In [1]: import numpy as np

In [2]: from numpy import linalg as LA

In [3]: np.set_printoptions(suppress=True, linewidth=100)

In [4]: Z = np.array([[3, 3, 3, 2, 3, 2, 1, 2, 3, -1, -3, 2, -1, 2],
   ...:     [1, -2, 2, 0, -2, -3, -3, 0, 1, -3, 2, -2, 1, -3],
   ...:     [2, -1, 1, 3, 2, -2, -2, -1, -2, 2, 3, -2, 0, -2],
   ...:     [3, -1, 2, 0, 1, 0, 2, 0, 1, 0, -3, 3, -2, 1]])

In [5]: rng = np.random.default_rng(2827)

In [6]: E = rng.normal(size=(47, 4)) @ Z + np.array([8, -1, -2, -2, 4, 1, -1, -4, 3, 9, -8, -9, -2, 1])

In [7]: E.round(2)
Out[7]: 
array([[  8.58,  -1.28,  -3.56,  -4.27,   5.28,   4.19,   5.5 ,  -4.67,   2.42,  12.21, -14.05,
         -2.81,  -5.38,   5.58],
       [ 11.78,  -0.62,   1.12,   1.78,   7.04,  -0.29,  -2.84,  -3.71,   3.25,   9.46,  -6.71,
        -10.  ,  -2.38,  -0.27],
       [  3.04,  -4.86,  -4.48,  -1.89,  -1.59,  -5.68, -10.29,  -6.1 ,  -0.79,   6.87,   3.75,
        -19.42,   3.5 ,  -7.37],
       [ -1.38,  -3.48,  -7.89,  -5.02,  -3.86,  -3.3 ,  -8.69,  -5.73,  -0.68,   6.5 ,   2.67,
        -18.96,   4.4 ,  -5.51],
       [  4.88,   4.15,  -1.26,  -7.7 ,   0.11,   6.46,   2.2 ,   0.78,  11.54,   0.74, -16.04,
         -4.66,  -1.25,   5.87],
       [  2.91,  -5.17,  -4.89,  -6.04,  -3.11,  -3.04,  -5.03,  -5.55,   1.47,   5.74,  -2.91,
        -13.62,   1.2 ,  -3.58],
       [  8.82,  -6.93,  -3.75,  -0.21,   4.18,  -4.01,  -3.1 ,  -8.34,  -3.82,  14.34,  -2.02,
        -12.04,  -2.39,  -3.26],
       [  2.97,   0.73,  -4.59,  -4.99,   0.4 ,   2.31,  -2.  ,  -2.88,   4.34,   6.07,  -7.27,
        -10.8 ,   0.49,   1.18],
       [  7.62,   2.84,  -3.43,  -4.7 ,   6.15,   7.78,   7.06,  -2.37,   5.4 ,  10.64, -17.1 ,
         -1.25,  -5.18,   8.56],
       [ 11.68,  -4.28,   1.33,  -0.4 ,   3.78,  -3.03,  -3.67,  -4.79,   3.03,   7.65,  -6.06,
        -10.25,  -2.29,  -2.39],
       [  6.84,  -0.98,  -6.54,  -1.74,   7.44,   3.94,   4.22,  -6.41,  -2.25,  17.22,  -9.51,
         -5.95,  -4.55,   4.64],
       [ -2.44,   0.8 ,  -9.57,  -6.69,  -1.63,   2.85,  -2.52,  -4.11,   1.13,   8.15,  -4.1 ,
        -13.42,   2.35,   0.85],
       [ 13.96,  -0.4 ,   2.51,   3.8 ,   9.16,  -0.54,  -2.97,  -3.75,   3.01,  10.56,  -6.62,
         -9.81,  -3.08,  -0.35],
       [  0.33,   0.45,  -8.75,  -6.24,   0.86,   4.11,   1.02,  -4.54,   0.84,  10.6 ,  -7.67,
         -9.53,  -0.36,   3.2 ],
       [ 19.96,   5.62,   7.96,   4.77,  14.56,   5.96,   3.69,   0.6 ,  10.48,   8.42, -18.15,
         -0.88,  -7.18,   7.11],
       [  5.21,   3.23,  -3.4 ,   1.25,   5.73,   1.95,  -4.99,  -2.91,   2.17,   9.67,  -2.91,
        -14.37,   1.17,  -0.11],
       [  2.32,  -0.55,  -6.54,  -5.33,   0.77,   2.34,  -0.57,  -4.38,   1.74,   9.07,  -6.99,
        -10.19,  -0.3 ,   1.61],
       [  4.21,   1.51,  -3.47,  -2.11,   2.3 ,   1.41,  -4.25,  -2.79,   3.75,   6.77,  -4.73,
        -13.04,   1.15,  -0.2 ],
       [ -1.4 ,  -3.15, -11.32,  -2.69,   0.8 ,  -1.3 ,  -5.28,  -8.07,  -6.19,  14.92,   3.01,
        -17.55,   2.33,  -3.1 ],
       [  9.73,   8.42,   1.69,   0.72,   8.64,   7.45,   0.37,   1.51,  10.21,   5.43, -13.46,
         -6.64,  -1.81,   6.11],
       [ 11.31,   0.12,  -0.85,  -3.3 ,   6.95,   5.18,   6.41,  -3.3 ,   4.98,  10.88, -16.79,
         -0.81,  -6.43,   6.85],
       [  5.48,  -3.19,  -3.53,  -3.12,   0.85,  -1.62,  -4.  ,  -5.08,   1.45,   7.97,  -3.98,
        -12.49,  -0.01,  -2.08],
       [  7.72,  -0.76,  -0.13,  -3.02,   1.45,  -0.09,  -3.44,  -2.52,   6.14,   4.13,  -7.65,
        -10.4 ,  -0.44,  -0.55],
       [  1.65,  -0.45,  -6.99,  -4.02,   1.  ,   1.36,  -2.7 ,  -4.73,   0.52,   9.65,  -4.02,
        -12.77,   0.85,   0.07],
       [ -3.15,  -5.79, -11.79, -10.79,  -5.5 ,  -0.08,  -0.38,  -7.4 ,  -2.09,   9.65,  -4.56,
        -11.41,   0.72,  -0.42],
       [ 11.17,  -1.66,  -0.13,  -1.32,   5.81,   1.2 ,   1.03,  -4.1 ,   3.51,   9.85, -10.69,
         -6.16,  -4.09,   2.14],
       [  9.22,   0.07,  -4.7 ,   0.57,   9.91,   4.14,   4.02,  -5.91,  -1.74,  17.81,  -9.79,
         -5.7 ,  -5.14,   4.88],
       [  3.77,  -2.06,  -5.33,  -3.35,   1.19,  -0.26,  -3.26,  -5.15,   0.57,   9.33,  -3.86,
        -12.6 ,   0.25,  -1.06],
       [ 10.66,  -8.14,   1.99,   0.72,   0.1 ,  -9.45, -11.41,  -6.2 ,   1.19,   4.93,   2.51,
        -17.79,   1.28,  -9.67],
       [  8.77,   1.07,  -1.49,  -0.19,   6.29,   2.3 ,  -0.81,  -3.32,   3.27,   9.97,  -8.26,
         -8.94,  -2.15,   1.98],
       [  7.78,   3.16,  -2.65,   0.26,   7.65,   4.32,   0.25,  -2.89,   3.  ,  11.37,  -8.84,
         -8.57,  -2.16,   3.63],
       [ 14.09,   1.35,   2.06,   3.09,  10.5 ,   2.32,   0.36,  -3.08,   3.9 ,  11.53, -10.31,
         -6.63,  -4.48,   2.83],
       [  2.37,   6.01,  -6.07,  -3.44,   4.8 ,   7.67,   1.66,  -1.49,   4.57,   9.44, -10.48,
         -8.26,  -0.57,   6.05],
       [ 11.22,   1.46,   1.86,   1.56,   6.67,   0.83,  -3.38,  -2.14,   5.58,   7.09,  -7.49,
        -10.23,  -1.54,   0.29],
       [  6.53,  -9.21,  -1.78,  -0.54,  -2.09, -10.28, -12.81,  -7.66,  -1.88,   6.42,   6.21,
        -20.74,   3.02, -11.14],
       [ -7.18,  -2.34, -16.07,  -8.82,  -3.22,   2.34,  -0.98,  -7.78,  -5.54,  14.11,  -0.99,
        -14.5 ,   2.41,   0.55],
       [ 15.21,   0.14,   4.86,   4.04,   8.63,  -1.09,  -4.32,  -2.48,   5.59,   7.45,  -7.08,
        -10.12,  -2.59,  -1.05],
       [ 12.18,  -0.58,  -0.97,  -3.35,   7.72,   5.43,   7.95,  -3.88,   4.25,  12.33, -17.96,
          0.72,  -7.59,   7.63],
       [ 17.44,  -1.44,   3.32,   3.36,  11.79,   1.27,   2.64,  -4.47,   2.75,  13.63, -12.36,
         -3.67,  -7.08,   3.2 ],
       [  8.79,  -2.57,  -2.4 ,  -3.41,   3.94,   1.39,   1.82,  -4.83,   2.43,  10.28, -10.59,
         -6.06,  -3.81,   2.36],
       [ 13.01,   2.98,   3.4 ,   3.13,   8.73,   1.73,  -3.  ,  -1.3 ,   6.66,   7.2 ,  -8.62,
         -9.43,  -2.12,   1.19],
       [  4.73,   1.25,  -5.66,  -3.08,   4.69,   4.31,   1.66,  -4.08,   1.54,  11.81,  -9.12,
         -7.96,  -2.07,   3.9 ],
       [ 10.17,  -4.57,   1.12,  -1.09,   1.72,  -4.16,  -5.87,  -4.55,   3.51,   5.57,  -4.09,
        -12.45,  -0.69,  -4.06],
       [  3.61,  -2.18,  -5.47,  -1.26,   1.9 ,  -1.77,  -5.97,  -5.7 ,  -1.07,  10.31,  -0.11,
        -15.74,   1.45,  -3.14],
       [  4.17,  -0.71,  -5.87, -14.46,  -1.34,   9.3 ,  13.13,  -2.51,   8.29,   6.34, -24.93,
          5.44,  -6.94,  11.72],
       [  5.76,  -1.24,  -3.94,  -6.21,   1.51,   3.11,   2.62,  -3.8 ,   4.11,   8.05, -12.08,
         -5.58,  -2.87,   3.64],
       [ 13.44,  -5.4 ,   3.2 ,   3.18,   4.73,  -6.58,  -8.51,  -5.41,   1.66,   7.66,  -0.68,
        -14.79,  -0.8 ,  -6.48]])

In [8]: T = np.stack([E, 2 * E, E[::-1]])

In [9]: LA.matrix_rank(T)
Out[9]: array([5, 5, 5])

In [10]: np.round(np.einsum("bij,cij->bc", T, T), 2)
Out[10]: 
array([[ 28741.49,  57482.97,  15575.37],
       [ 57482.97, 114965.94,  31150.75],
       [ 15575.37,  31150.75,  28741.49]])

In [11]: (T @ E.T).shape
Out[11]: (3, 47, 47)

In [12]: LA.matrix_rank(T.reshape(3, -1))
Out[12]: np.int64(2)
